$ ipython --no-banner

In [1]: import numpy as np

In [2]: np.set_printoptions(precision=3, suppress=True, linewidth=140)

In [3]: rd = lambda a: np.round(a, 3) + 0

In [4]: X = np.loadtxt("case8.csv", delimiter=",")

In [5]: print(X)
[[ 1.024 -0.482 -1.036 -1.536  1.546 -1.583 -0.009  0.531  1.559  0.017 -1.553  0.534  1.012]
 [ 0.673 -0.35  -0.672 -1.041  0.954 -0.966  0.008  0.332  0.992 -0.012 -1.009  0.332  0.681]
 [-1.011  0.538  1.06   1.573 -1.576  1.578  0.029 -0.525 -1.574  0.005  1.566 -0.552 -1.058]
 [-1.132  0.577  1.136  1.66  -1.719  1.719  0.007 -0.546 -1.713  0.004  1.715 -0.578 -1.14 ]
 [-1.302  0.654  1.319  1.918 -1.967  1.972 -0.021 -0.649 -1.987  0.035  1.914 -0.665 -1.302]
 [ 2.089 -1.07  -2.061 -3.051  3.082 -3.065  0.003  1.045  3.053 -0.014 -3.078  1.052  2.105]
 [-3.613  1.791  3.548  5.349 -5.344  5.342  0.013 -1.794 -5.378  0.     5.392 -1.83  -3.549]
 [ 2.314 -1.168 -2.349 -3.547  3.518 -3.491 -0.008  1.165  3.499 -0.009 -3.513  1.141  2.358]
 [-0.321  0.171  0.336  0.527 -0.482  0.451  0.013 -0.163 -0.494 -0.004  0.475 -0.147 -0.37 ]
 [-0.918  0.426  0.912  1.416 -1.41   1.382 -0.042 -0.461 -1.385  0.011  1.362 -0.522 -0.936]
 [-0.497  0.26   0.538  0.775 -0.811  0.768 -0.022 -0.257 -0.752 -0.001  0.837 -0.269 -0.535]
 [ 1.271 -0.634 -1.288 -1.941  1.949 -1.897  0.005  0.685  1.928  0.001 -1.963  0.632  1.28 ]
 [ 1.407 -0.705 -1.378 -2.097  2.082 -2.142  0.041  0.708  2.104 -0.004 -2.11   0.717  1.379]
 [-3.052  1.526  3.025  4.558 -4.58   4.576  0.02  -1.522 -4.605  0.021  4.583 -1.504 -3.031]
 [-3.467  1.747  3.467  5.175 -5.202  5.19  -0.038 -1.709 -5.184 -0.032  5.16  -1.723 -3.458]
 [-1.843  0.874  1.799  2.751 -2.734  2.737  0.002 -0.875 -2.73  -0.015  2.77  -0.877 -1.775]
 [-0.537  0.257  0.477  0.722 -0.746  0.715 -0.027 -0.261 -0.718 -0.004  0.717 -0.242 -0.457]
 [ 0.566 -0.267 -0.564 -0.849  0.868 -0.84  -0.01   0.283  0.828 -0.029 -0.821  0.29   0.592]
 [-0.268  0.133  0.26   0.439 -0.373  0.398  0.002 -0.116 -0.413 -0.01   0.441 -0.112 -0.266]
 [ 1.043 -0.509 -1.095 -1.68   1.631 -1.634 -0.038  0.558  1.683  0.028 -1.635  0.536  1.133]
 [-3.562  1.765  3.566  5.385 -5.37   5.347  0.01  -1.775 -5.369  0.009  5.365 -1.773 -3.587]
 [-3.48   1.729  3.484  5.241 -5.171  5.217 -0.018 -1.731 -5.171 -0.021  5.196 -1.712 -3.473]
 [-1.456  0.705  1.455  2.15  -2.186  2.139 -0.003 -0.712 -2.159 -0.022  2.185 -0.747 -1.464]
 [-0.24   0.133  0.249  0.358 -0.375  0.4   -0.031 -0.142 -0.412  0.025  0.407 -0.138 -0.276]
 [-0.698  0.352  0.708  1.06  -1.046  1.062 -0.011 -0.349 -1.06  -0.001  1.085 -0.344 -0.741]
 [ 1.601 -0.808 -1.586 -2.37   2.363 -2.396 -0.015  0.779  2.356  0.055 -2.386  0.766  1.535]
 [ 1.25  -0.653 -1.259 -1.901  1.89  -1.891  0.034  0.653  1.918 -0.009 -1.917  0.588  1.283]
 [ 1.375 -0.691 -1.347 -2.04   2.033 -2.043 -0.001  0.687  2.032  0.014 -2.04   0.696  1.356]
 [-0.815  0.393  0.805  1.186 -1.163  1.194 -0.02  -0.404 -1.165  0.021  1.209 -0.371 -0.768]
 [-1.814  0.919  1.812  2.722 -2.705  2.73   0.005 -0.916 -2.735  0.003  2.706 -0.885 -1.795]
 [ 1.069 -0.519 -1.058 -1.633  1.615 -1.588  0.015  0.557  1.614 -0.021 -1.6    0.545  1.047]
 [ 5.981 -2.969 -6.012 -8.99   8.984 -8.972 -0.016  2.967  8.984  0.009 -8.987  3.011  5.973]
 [ 3.674 -1.849 -3.691 -5.529  5.54  -5.526 -0.003  1.844  5.558 -0.009 -5.522  1.869  3.689]
 [ 0.073 -0.033 -0.062 -0.129  0.153 -0.124 -0.038  0.066  0.098  0.008 -0.164  0.007  0.083]
 [-0.625  0.333  0.613  0.931 -0.97   0.977  0.008 -0.315 -0.978  0.048  0.961 -0.337 -0.637]
 [ 1.55  -0.784 -1.552 -2.314  2.385 -2.34  -0.044  0.791  2.348 -0.023 -2.369  0.786  1.543]
 [-1.976  0.992  2.029  3.062 -3.01   3.03   0.009 -1.019 -3.041 -0.04   3.031 -0.985 -1.985]
 [ 0.529 -0.261 -0.551 -0.832  0.775 -0.817  0.001  0.28   0.823  0.    -0.795  0.283  0.526]
 [ 0.378 -0.21  -0.389 -0.616  0.587 -0.629 -0.031  0.191  0.591  0.015 -0.583  0.203  0.382]
 [-0.408  0.188  0.38   0.598 -0.606  0.603  0.    -0.231 -0.61   0.024  0.615 -0.218 -0.368]
 [ 0.881 -0.439 -0.884 -1.324  1.353 -1.352 -0.006  0.444  1.313 -0.019 -1.319  0.456  0.883]
 [ 2.291 -1.146 -2.279 -3.4    3.416 -3.44  -0.051  1.187  3.422 -0.008 -3.413  1.116  2.271]
 [-0.432  0.203  0.373  0.676 -0.633  0.654 -0.01  -0.219 -0.648 -0.03   0.681 -0.203 -0.433]]

In [6]: Xs = (X - X.mean(axis=0)) / X.std(axis=0)

In [7]: print(rd(Xs.std(axis=0)))
[1. 1. 1. 1. 1. 1. 1. 1. 1. 1. 1. 1. 1.]

In [8]: coef = np.linalg.lstsq(np.delete(Xs, 1, axis=1), Xs[:, 1])[0]

In [9]: print(np.abs(coef).argmax())
2

In [10]: print(rd(coef))
[-0.691  0.351 -0.72   0.419  0.402  0.    -0.091 -0.117  0.001  0.096  0.134 -0.526]
